>>> import numpy as np
>>> np.set_printoptions(suppress=True, linewidth=160)
>>> W0 = np.loadtxt("dump.csv", delimiter=",")
>>> W0
array([[  6.644,  -0.01 ,  -6.659,  -1.263],
       [-11.336,  -0.055,  11.311,   2.225],
       [  6.791,   0.047,  -6.78 ,  -1.311],
       [  9.829,  -0.046,  -9.781,  -1.936],
       [  2.001,  -0.091,  -2.004,  -0.416],
       [  0.171,  -0.018,  -0.186,  -0.056],
       [ -7.305,  -0.051,   7.349,   1.483],
       [  0.151,  -0.113,  -0.203,  -0.102],
       [  4.479,  -0.042,  -4.459,  -0.934],
       [  3.443,  -0.01 ,  -3.464,  -0.593],
       [ -0.575,   0.039,   0.642,   0.123],
       [ -3.081,  -0.017,   3.084,   0.644],
       [  3.745,  -0.001,  -3.791,  -0.74 ],
       [  3.27 ,  -0.034,  -3.24 ,  -0.683],
       [  1.555,  -0.078,  -1.574,  -0.423],
       [  4.317,  -0.107,  -4.288,  -0.854],
       [ -1.998,  -0.044,   2.066,   0.42 ],
       [ -3.38 ,   0.021,   3.435,   0.675],
       [ 10.159,   0.02 , -10.108,  -1.993],
       [ -1.329,  -0.064,   1.186,   0.331],
       [ -2.911,   0.048,   2.772,   0.646],
       [  8.891,  -0.065,  -8.927,  -1.777],
       [  0.014,   0.052,  -0.034,  -0.075],
       [  0.971,   0.008,  -0.944,  -0.325],
       [ -1.973,   0.019,   1.948,   0.416],
       [  6.715,  -0.061,  -6.594,  -1.347],
       [ -2.686,  -0.028,   2.751,   0.525],
       [  3.781,  -0.032,  -3.743,  -0.804],
       [  4.133,  -0.021,  -4.231,  -0.802],
       [  3.071,  -0.022,  -2.986,  -0.549],
       [ -0.496,  -0.021,   0.497,   0.09 ]])
>>> left, sv, vt = np.linalg.svd(W0, full_matrices=False)
>>> np.abs(left[:, 0]).round(6).argmax()
np.int64(1)
>>> (sv > 1e-8).sum()
np.int64(4)
>>> sv.round(3)
array([39.496,  0.316,  0.256,  0.207])
>>> left.shape, sv.shape, vt.shape
((31, 4), (4,), (4, 4))
>>> np.allclose(left * sv @ vt, W0)
True
>>> f, v = W0[17], W0[11]
>>> round(f @ v, 3)
np.float64(21.442)
>>> p = (f @ v) / (f @ f) * f
>>> round(np.linalg.norm(f + v) ** 2 + np.linalg.norm(f - v) ** 2, 3)
np.float64(86.197)
>>> np.round(np.outer(f, v), 3) + 0
array([[ 10.414,   0.057, -10.424,  -2.177],
       [ -0.065,   0.   ,   0.065,   0.014],
       [-10.583,  -0.058,  10.594,   2.212],
       [ -2.08 ,  -0.011,   2.082,   0.435]])
>>> np.linalg.matrix_rank(np.outer(f, v))
np.int64(1)
>>> np.linalg.matrix_rank(W0, rtol=0.1)
np.int64(1)
>>> round(np.log10(np.linalg.cond(W0)))
2
>>> [round(float(x), 3) for x in np.linalg.svd(W0, compute_uv=False)[:3]]
[39.496, 0.316, 0.256]
